$ ipython --no-banner

In [1]: import numpy as np

In [2]: np.set_printoptions(precision=2, suppress=True, linewidth=140)

In [3]: rd = lambda a: np.round(a, 2) + 0

In [4]: E = np.load("mat.npy")

In [5]: E
Out[5]: 
array([[-27.42, -25.17, -51.64],
       [ -8.2 ,  -8.06, -15.45],
       [ -2.75,  -3.2 ,  -3.99],
       [ -0.6 ,  -0.94,   0.  ],
       [ -0.09,  -0.15,   0.05],
       [  0.76,   1.26,  -0.7 ],
       [  4.71,   6.95,  -2.83],
       [  8.5 ,  11.87,  -3.18],
       [  8.52,  11.89,  -3.18],
       [  8.86,  12.32,  -3.17],
       [  9.38,  12.98,  -3.15],
       [ 30.34,  38.01,   3.1 ]])

In [6]: cent = E[[4, 10]].astype(float)

In [7]: for _ in range(5):
   ...:     idx = np.linalg.norm(E[:, None] - cent, axis=-1).argmin(axis=1)
   ...:     cent = np.array([E[idx == j].mean(axis=0) for j in range(2)])
   ...: 

In [8]: idx
Out[8]: array([0, 0, 0, 0, 0, 0, 1, 1, 1, 1, 1, 1])

In [9]: rd(cent)
Out[9]: 
array([[ -6.38,  -6.04, -11.96],
       [ 11.72,  15.67,  -2.07]])

In [10]: rd(cent[1] - cent[0])
Out[10]: array([18.1 , 21.71,  9.89])

In [11]: x = np.array([3, 0, 1])

In [12]: rhs = E @ x

In [13]: b, lr = np.zeros(3), 1 / np.linalg.norm(E, 2) ** 2

In [14]: for i in range(6):
    ...:     b -= lr * E.T @ (E @ b - rhs)
    ...:     if i % 2 == 0: print(i, round(np.linalg.norm(E @ b - rhs), 2))
    ...: 
0 2.57
2 1.84
4 1.58

In [15]: rd(b)
Out[15]: array([1.25, 1.36, 1.26])

In [16]: rd(np.linalg.cond(E))
Out[16]: np.float64(119.13)

In [17]: G = np.cov(E, rowvar=False)

In [18]: np.argsort(-E.std(axis=0).round(6), kind="stable")
Out[18]: array([1, 2, 0])

In [19]: rd(np.corrcoef(E.T))
Out[19]: 
array([[1.  , 0.99, 0.8 ],
       [0.99, 1.  , 0.73],
       [0.8 , 0.73, 1.  ]])

In [20]: rd(E.std(axis=0))
Out[20]: array([12.9 , 14.52, 14.11])

In [21]: rd(np.median(E, axis=0))
Out[21]: array([ 2.74,  4.11, -3.16])

In [22]: rd(np.corrcoef(E[:, 2], E[:, 0])[0, 1])
Out[22]: np.float64(0.8)

In [23]: W = np.array([[8, 3, 5, 6, 5, 8], [-9, 6, -4, -9, 6, 1], [-8, -7, -8, 5, 5, -6]])

In [24]: b = np.array([1, 1, 1, 0, 1, -2])

In [25]: act = np.maximum(E @ W + b, 0)

In [26]: (act > 0).astype(int)
Out[26]: 
array([[1, 1, 1, 0, 0, 1],
       [1, 1, 1, 0, 0, 1],
       [1, 1, 1, 0, 0, 0],
       [1, 0, 1, 1, 0, 0],
       [1, 0, 1, 1, 0, 0],
       [1, 1, 1, 0, 1, 1],
       [0, 1, 1, 0, 1, 1],
       [0, 1, 1, 0, 1, 1],
       [0, 1, 1, 0, 1, 1],
       [0, 1, 1, 0, 1, 1],
       [0, 1, 1, 0, 1, 1],
       [0, 1, 0, 0, 1, 1]])

In [27]: rd((act > 0).mean(axis=0))
Out[27]: array([0.5 , 0.83, 0.92, 0.17, 0.58, 0.75])

In [28]: np.linalg.matrix_rank(act)
Out[28]: np.int64(6)

In [29]: cent = np.array([[8, 4, 0],
    ...:     [6, 2, -4],
    ...:     [-6, -9, 5],
    ...:     [6, 9, -9],
    ...:     [2, -9, -5],
    ...:     [9, 3, -8]])

In [30]: W @ cent
Out[30]: 
array([[ 170,   26, -130],
       [ -45, -120,   -1],
       [ -72,    8,  -34]])

In [31]: (act @ cent).round(6).argmax(axis=1)
Out[31]: array([0, 0, 2, 0, 0, 0, 0, 0, 0, 0, 0, 0])
